>>> import numpy as np
>>> np.set_printoptions(precision=2, suppress=True, linewidth=120, sign=" ")
>>> K = np.loadtxt("layer13.csv", delimiter=",")
>>> print(K)
[[-0.07  0.5  -0.08 -0.12 -0.33  0.66 -0.18 -0.23  0.06  0.25  0.03  0.17]
 [ 0.56 -0.37 -0.16  0.14 -0.43  0.06  0.2  -0.1   0.32 -0.1  -0.01  0.4 ]
 [ 0.46  0.51 -0.23  0.11  0.37 -0.3  -0.33  0.11  0.07 -0.01  0.16  0.28]
 [ 0.31  0.18 -0.12 -0.46  0.31  0.21  0.49 -0.23  0.03 -0.36 -0.02 -0.27]
 [ 0.27 -0.14  0.64 -0.41 -0.02  0.07 -0.23  0.17  0.12  0.09  0.47 -0.03]
 [ 0.19 -0.38 -0.45 -0.18  0.12  0.02 -0.17 -0.26 -0.37  0.5   0.22 -0.17]
 [-0.02 -0.22  0.28 -0.15  0.42  0.09 -0.21 -0.39 -0.05  0.01 -0.49  0.48]
 [-0.05  0.05  0.15  0.28  0.18 -0.14  0.11 -0.48  0.61  0.35  0.1  -0.29]
 [ 0.1   0.01  0.27  0.57  0.14  0.24  0.18 -0.26 -0.47 -0.19  0.39  0.09]
 [-0.31  0.08 -0.07 -0.28 -0.28 -0.45 -0.07 -0.51 -0.06 -0.31  0.34  0.22]
 [ 0.17  0.29  0.27 -0.11 -0.21 -0.35  0.48 -0.01 -0.32  0.49 -0.2   0.14]
 [-0.36 -0.09 -0.17 -0.11  0.33  0.12  0.42  0.26  0.18  0.21  0.37  0.49]]
>>> r0 = np.array([2, -3, 0, 2, -2, 2, 2, -2, -2, 2, -1, 0])
>>> Y = K + np.outer(r0, np.eye(12)[8])
>>> print(np.linalg.matrix_rank(np.linalg.inv(Y) - np.linalg.inv(K), tol=1e-8))
1
>>> print(np.round(np.linalg.det(Y) / np.linalg.det(K), 2), round(float(1 + np.linalg.solve(K, r0)[8]), 2))
-0.98 -0.98
>>> vec = np.array([-1, 2, 1, -1, 0, 1, 1, -2, -1, 0, -1, -2])
>>> h = np.maximum(K @ vec, 0)
>>> print(np.tanh(K @ vec))
[ 0.93 -0.98 -0.89  0.97 -0.48 -0.35  0.26  0.67  0.43  0.43  0.83 -0.89]
>>> print(np.maximum(K @ (3 * vec), 0))
[ 4.88  0.    0.    6.28  0.    0.    0.79  2.44  1.38  1.4   3.54  0.  ]
>>> print(K * (h > 1e-9)[:, None])
[[-0.07  0.5  -0.08 -0.12 -0.33  0.66 -0.18 -0.23  0.06  0.25  0.03  0.17]
 [ 0.   -0.   -0.    0.   -0.    0.    0.   -0.    0.   -0.   -0.    0.  ]
 [ 0.    0.   -0.    0.    0.   -0.   -0.    0.    0.   -0.    0.    0.  ]
 [ 0.31  0.18 -0.12 -0.46  0.31  0.21  0.49 -0.23  0.03 -0.36 -0.02 -0.27]
 [ 0.   -0.    0.   -0.   -0.    0.   -0.    0.    0.    0.    0.   -0.  ]
 [ 0.   -0.   -0.   -0.    0.    0.   -0.   -0.   -0.    0.    0.   -0.  ]
 [-0.02 -0.22  0.28 -0.15  0.42  0.09 -0.21 -0.39 -0.05  0.01 -0.49  0.48]
 [-0.05  0.05  0.15  0.28  0.18 -0.14  0.11 -0.48  0.61  0.35  0.1  -0.29]
 [ 0.1   0.01  0.27  0.57  0.14  0.24  0.18 -0.26 -0.47 -0.19  0.39  0.09]
 [-0.31  0.08 -0.07 -0.28 -0.28 -0.45 -0.07 -0.51 -0.06 -0.31  0.34  0.22]
 [ 0.17  0.29  0.27 -0.11 -0.21 -0.35  0.48 -0.01 -0.32  0.49 -0.2   0.14]
 [-0.   -0.   -0.   -0.    0.    0.    0.    0.    0.    0.    0.    0.  ]]
>>> print(np.flatnonzero(h > 1e-9))
[  0   3   6   7   8   9  10]
>>> vec = np.array([2, 1, 0, 2, 3, 0, 0, 1, 0, 2, 2, 3])
>>> print(round(float(np.linalg.det(K)), 2))
-1.0
>>> print(np.round(K.T @ (K @ vec), 2) + 0)
[ 2.  1.  0.  2.  3.  0.  0.  1.  0.  2.  2.  3.]
>>> print(np.sort(np.abs(np.degrees(np.angle(np.linalg.eigvals(K))))))
[   0.     53.73   53.73   74.07   74.07  111.01  111.01  137.31  137.31  157.85  157.85  180.  ]
>>> print(round(np.linalg.norm(vec), 2), round(np.linalg.norm(K @ vec), 2))
6.0 6.0
>>> vec = np.array([1, 0, 1, 0, 0, 0, 2, 0, 0, 1, 1, 0])
>>> y = K @ vec
>>> c, lr = np.zeros(12), 1 / np.linalg.norm(K, 2) ** 2
>>> for i in range(30):
...     c -= lr * K.T @ (K @ c - y)
...     if i % 10 == 0: print(i, round(np.linalg.norm(K @ c - y), 2))
... 
0 0.0
10 0.0
20 0.0
>>> print(c.round(2) + 0)
[ 1.  0.  1.  0.  0.  0.  2.  0.  0.  1.  1.  0.]
>>> Y = np.array([[1], [-1], [1], [1], [-3], [1], [0], [3], [-2], [1]])
>>> W2 = np.array([[-3, -3, -4, 6, 2, 3, 7, -6]])
>>> rng = np.random.default_rng(78)
>>> X = Y @ W2 + 0.3 * rng.normal(size=(10, 8))
>>> print(X)
[[ -3.2   -2.88  -4.11   5.67   2.21   2.9    7.01  -5.78]
 [  3.76   2.86   4.16  -5.73  -1.92  -2.66  -6.49   6.3 ]
 [ -2.85  -2.58  -3.86   6.17   2.1    3.22   7.    -5.56]
 [ -2.98  -2.67  -3.96   5.81   1.83   2.96   6.9   -5.74]
 [  9.25   8.75  11.91 -17.95  -6.18  -8.91 -21.14  18.15]
 [ -3.11  -2.43  -4.02   6.     2.28   2.89   6.87  -5.9 ]
 [  0.43  -0.31   0.06   0.01   0.13  -0.01   0.2    0.3 ]
 [ -8.97  -9.03 -11.73  18.28   5.6    9.03  21.11 -17.53]
 [  5.53   6.05   7.76 -11.95  -4.66  -5.86 -13.49  12.17]
 [ -2.85  -2.88  -3.31   6.02   1.62   3.02   7.19  -5.83]]
>>> left, sig, vt = np.linalg.svd(X)
>>> print(np.argmax(sig[:-1] / (sig[1:] + 1e-6)) + 1)
1
>>> print(sig)
[ 68.16   1.45   1.15   0.82   0.61   0.47   0.2    0.16]
>>> Y = left[:, :1] @ np.diag(sig[:1]) @ vt[:1]
>>> print(np.round(np.linalg.norm(X - Y, 2), 2), round(sig[1], 2))
1.45 1.45
>>> print(np.linalg.matrix_rank(Y))
1
>>> print(round(np.linalg.norm(X - Y) / np.linalg.norm(X), 2))
0.03
>>> print(np.linalg.matrix_rank(X, rtol=0.05))
1
>>> vec = np.array([1, 0, 2, 1, 3, 1, 2, 0])
>>> y = X @ vec
>>> print(np.round(np.linalg.pinv(X) @ X, 2) + 0)
[[ 1.  0.  0.  0.  0.  0.  0.  0.]
 [ 0.  1.  0.  0.  0.  0.  0.  0.]
 [ 0.  0.  1.  0.  0.  0.  0.  0.]
 [ 0.  0.  0.  1.  0.  0.  0.  0.]
 [ 0.  0.  0.  0.  1.  0.  0.  0.]
 [ 0.  0.  0.  0.  0.  1.  0.  0.]
 [ 0.  0.  0.  0.  0.  0.  1.  0.]
 [ 0.  0.  0.  0.  0.  0.  0.  1.]]
>>> print(np.round(np.linalg.solve(X.T @ X, X.T @ y), 2) + 0)
[ 1.  0.  2.  1.  3.  1.  2.  0.]
>>> y = y + 0.1 * rng.normal(size=10)
>>> print(y)
[ 17.85 -15.11  19.13  17.15 -54.75  18.4    1.46  53.98 -37.53  18.84]
>>> c, *_ = np.linalg.lstsq(X, y)
>>> print(c.round())
[ 1.  0.  2.  1.  3.  0.  2.  0.]
>>> print(np.round(X.T @ (y - X @ c), 2) + 0)
[ 0.  0.  0.  0.  0.  0.  0.  0.]
>>> print([round(float(np.linalg.norm(np.linalg.solve(X.T @ X + lam * np.eye(8), X.T @ y))), 2) for lam in (0, 1, 10, 100)])
[4.66, 2.38, 1.47, 1.38]
>>> O, V = np.linalg.qr(X[:, :5])[0], np.linalg.qr(X[:, 5:])[0]
>>> sig = np.linalg.svd(O.T @ V, compute_uv=False)
>>> print((sig > 0.9).sum())
1
>>> print(np.degrees(np.arccos(sig.clip(0, 1))))
[  0.54  26.88  60.58]
>>> print(sig)
[ 1.    0.89  0.49]
>>> print(np.round(np.linalg.norm(O @ O.T - V @ V.T, 2), 2))
1.0
>>> data = np.array([[1.0, -3.0, 0.0, 0.0, 0.0, 0.0],
...     [-3.0, 2.0, -3.0, 0.0, 0.0, 0.0],
...     [0.0, -3.0, 3.0, -3.0, 0.0, 0.0],
...     [0.0, 0.0, -3.0, 3.0, -3.0, 0.0],
...     [0.0, 0.0, 0.0, -3.0, 1.0, -3.0],
...     [0.0, 0.0, 0.0, 0.0, -3.0, 2.0]])
>>> T = np.stack([data, -2 * data, data[::-1]])
>>> print(np.linalg.det(T))
[  729. 46656.  -729.]
>>> print((T @ data.T).shape)
(3, 6, 6)
>>> print(T.shape)
(3, 6, 6)
>>> print(T.sum(axis=0))
[[-1.  3.  0.  0. -3.  2.]
 [ 3. -2.  3. -3.  1. -3.]
 [ 0.  3. -6.  6. -3.  0.]
 [ 0. -3.  6. -6.  3.  0.]
 [-3.  2. -3.  3. -1.  3.]
 [ 1. -3.  0.  0.  3. -2.]]
>>> print(np.einsum("bij,cij->bc", T, T))
[[ 118. -236.  -36.]
 [-236.  472.   72.]
 [ -36.   72.  118.]]
>>> feats = np.load("arr.npy")
>>> print(feats)
[[ 23.53  18.21 -23.27 -17.21   0.26  -2.24   6.67   2.72 -24.65  14.75  -3.36   8.08 -10.39 -21.45]
 [ 21.07  16.14 -20.67 -14.63   0.4   -1.34   5.91   2.05 -21.74  12.98  -2.02   7.07  -9.46 -18.98]
 [  6.42   4.31  -5.42  -1.28   1.     2.     1.14  -0.96  -5.42   3.25   2.99   2.11  -3.21  -5.35]
 [  2.87   1.74  -1.98   0.65   0.89   1.64   0.01  -1.04  -2.05   1.29   2.47   1.27  -1.36  -2.49]
 [  2.3    1.35  -1.46   0.8    0.83   1.47  -0.13  -0.98  -1.56   1.01   2.2    1.14  -1.05  -2.05]
 [ -0.16  -0.08  -0.02  -0.26  -0.18  -0.16   0.19   0.17   0.08  -0.09  -0.23  -0.28  -0.02   0.27]
 [ -0.32  -0.16  -0.09  -0.57  -0.41  -0.29   0.48   0.37   0.17  -0.2   -0.44  -0.68  -0.1    0.61]
 [ -0.46  -0.26  -0.21  -0.89  -0.67  -0.36   0.84   0.56   0.28  -0.34  -0.55  -1.18  -0.26   1.03]
 [ -1.    -0.77  -0.71  -1.55  -1.71   0.08   2.55   1.02   1.04  -1.19   0.13  -3.74  -1.25   3.17]
 [ -1.15  -0.94  -0.81  -1.56  -1.95   0.34   2.99   1.07   1.31  -1.46   0.51  -4.45  -1.55   3.78]
 [ -2.16  -2.19  -1.    -0.84  -3.15   2.31   5.3    0.96   3.31  -3.27   3.47  -8.58  -3.23   7.54]
 [ -4.32  -4.87  -0.41   2.    -4.73   6.51   8.62   0.08   7.57  -6.81   9.77 -15.42  -5.83  14.25]
 [ -5.11  -5.83  -0.07   3.17  -5.18   7.99   9.59  -0.31   9.11  -8.04  11.99 -17.62  -6.62  16.49]
 [ -8.29  -9.64   1.65   8.08  -6.64  13.69  12.87  -1.97  15.14 -12.76  20.54 -25.63  -9.34  24.9 ]
 [ -9.41 -10.96   2.33   9.85  -7.08  15.62  13.87  -2.57  17.22 -14.36  23.44 -28.23 -10.19  27.7 ]]
>>> # looks like rank 3
>>> left, sig, vt = np.linalg.svd(feats)
>>> V = vt[:(sig > 1e-8).sum()]
>>> vec = feats[6] + 3 * feats[4] + rng.integers(2) * np.eye(14)[6]
>>> print(vec)
[ 6.57  3.9  -4.48  1.84  2.09  4.12  1.08 -2.56 -4.51  2.82  6.17  2.74 -3.25 -5.52]
>>> print(np.round(np.linalg.norm(vec - V.T @ V @ vec), 2))
0.89
>>> print(np.linalg.matrix_rank(np.vstack([feats, vec])))
4
>>> G = feats.T @ feats
>>> print(np.round(np.linalg.eigvalsh(G)[::-1], 2) + 0)
[ 11549.42   3054.72    141.4       0.        0.        0.        0.        0.        0.        0.        0.
      0.        0.        0.  ]
>>> print((feats @ feats.T).shape)
(15, 15)
>>> print(np.allclose(G, G.T))
True
>>> print(np.round(np.trace(G), 2), round((feats ** 2).sum(), 2))
14745.55 14745.55
>>> F = np.loadtxt("x.csv", delimiter=",")
>>> print(F.round(2) + 0)
[[-0.05  0.05  0.19 -0.2   0.28  0.73 -0.02  0.17  0.05 -0.05 -0.44]
 [-0.58 -0.08 -0.36 -0.05 -0.22  0.08 -0.2   0.2  -0.21 -0.58  0.02]
 [-0.23  0.15 -0.09 -0.11  0.59 -0.34  0.16  0.42  0.39 -0.05  0.08]
 [-0.13 -0.02  0.22 -0.34 -0.15  0.15 -0.34  0.32  0.32  0.24  0.41]
 [ 0.03  0.25 -0.14  0.57  0.08  0.3  -0.09 -0.06  0.29 -0.16 -0.01]
 [-0.23  0.35 -0.04 -0.27 -0.33 -0.14  0.18 -0.36  0.49  0.   -0.42]
 [ 0.03  0.09 -0.05 -0.31  0.14  0.11 -0.53 -0.41 -0.02  0.07  0.14]
 [ 0.43  0.4  -0.42 -0.32 -0.09  0.06  0.13  0.36 -0.31  0.08 -0.12]
 [-0.5   0.06 -0.27 -0.11  0.09  0.04  0.14 -0.17 -0.29  0.52 -0.01]
 [-0.13  0.05  0.19  0.28 -0.12 -0.29 -0.49  0.34 -0.12  0.31 -0.53]
 [ 0.15  0.17 -0.47  0.1   0.29 -0.09 -0.42 -0.16  0.12  0.04  0.01]
 [-0.08 -0.43 -0.04 -0.05  0.44  0.    0.09 -0.18 -0.1   0.07 -0.23]
 [-0.23  0.22 -0.07  0.36 -0.08  0.29  0.19  0.06  0.    0.38  0.27]
 [-0.15  0.58  0.49 -0.01  0.25 -0.13 -0.01 -0.14 -0.4  -0.23  0.12]]
>>> # orthonormal columns
>>> print(round(np.abs(F).max(), 2))
0.73
>>> print(np.unravel_index(np.abs(F).argmax(), F.shape))
(np.int64(0), np.int64(5))
>>> print(np.diff(F, axis=0))
[[-0.53 -0.13 -0.55  0.15 -0.49 -0.65 -0.18  0.03 -0.26 -0.53  0.46]
 [ 0.35  0.23  0.27 -0.05  0.8  -0.42  0.36  0.21  0.59  0.53  0.06]
 [ 0.1  -0.17  0.31 -0.24 -0.74  0.49 -0.5  -0.09 -0.07  0.29  0.33]
 [ 0.15  0.27 -0.36  0.91  0.23  0.15  0.24 -0.39 -0.03 -0.4  -0.41]
 [-0.25  0.09  0.1  -0.84 -0.41 -0.44  0.27 -0.29  0.21  0.15 -0.41]
 [ 0.25 -0.26 -0.01 -0.04  0.47  0.26 -0.71 -0.05 -0.52  0.07  0.56]
 [ 0.4   0.31 -0.37 -0.01 -0.22 -0.06  0.66  0.77 -0.28  0.01 -0.26]
 [-0.93 -0.34  0.15  0.21  0.18 -0.02  0.01 -0.53  0.02  0.44  0.11]
 [ 0.38 -0.01  0.46  0.39 -0.21 -0.32 -0.63  0.5   0.17 -0.21 -0.52]
 [ 0.28  0.13 -0.66 -0.18  0.41  0.2   0.06 -0.5   0.24 -0.27  0.54]
 [-0.23 -0.61  0.43 -0.15  0.14  0.08  0.51 -0.02 -0.22  0.02 -0.23]
 [-0.15  0.65 -0.03  0.4  -0.51  0.3   0.11  0.24  0.1   0.31  0.5 ]
 [ 0.08  0.37  0.56 -0.36  0.33 -0.42 -0.21 -0.21 -0.4  -0.6  -0.15]]
>>> print(np.round(np.linalg.norm(F), 2))
3.32
>>> print(np.count_nonzero(F))
154
>>> print(F.sum(axis=1))
[ 0.71 -1.97  0.96  0.68  1.06 -0.75 -0.74  0.2  -0.5  -0.52 -0.26 -0.51  1.4   0.38]
>>> vec = np.array([2, 3, 0, 1, 3, 2, 0, 2, 0, 0, 1])
>>> y = F @ vec
>>> print(np.round(np.linalg.lstsq(F, y)[0], 2) + 0)
[ 2.  3.  0.  1.  3.  2.  0.  2.  0.  0.  1.]
>>> y = y + 0.05 * rng.normal(size=14)
>>> print(y)
[ 2.   -1.6   1.82  0.28  2.06 -2.16 -0.04  2.3  -0.85 -0.56  1.33 -0.81  1.33  1.82]
>>> c, *_ = np.linalg.lstsq(F, y)
>>> print(c.round(2) + 0)
[ 2.07  3.06  0.    1.    2.98  1.98 -0.02  2.05 -0.12  0.15  1.02]
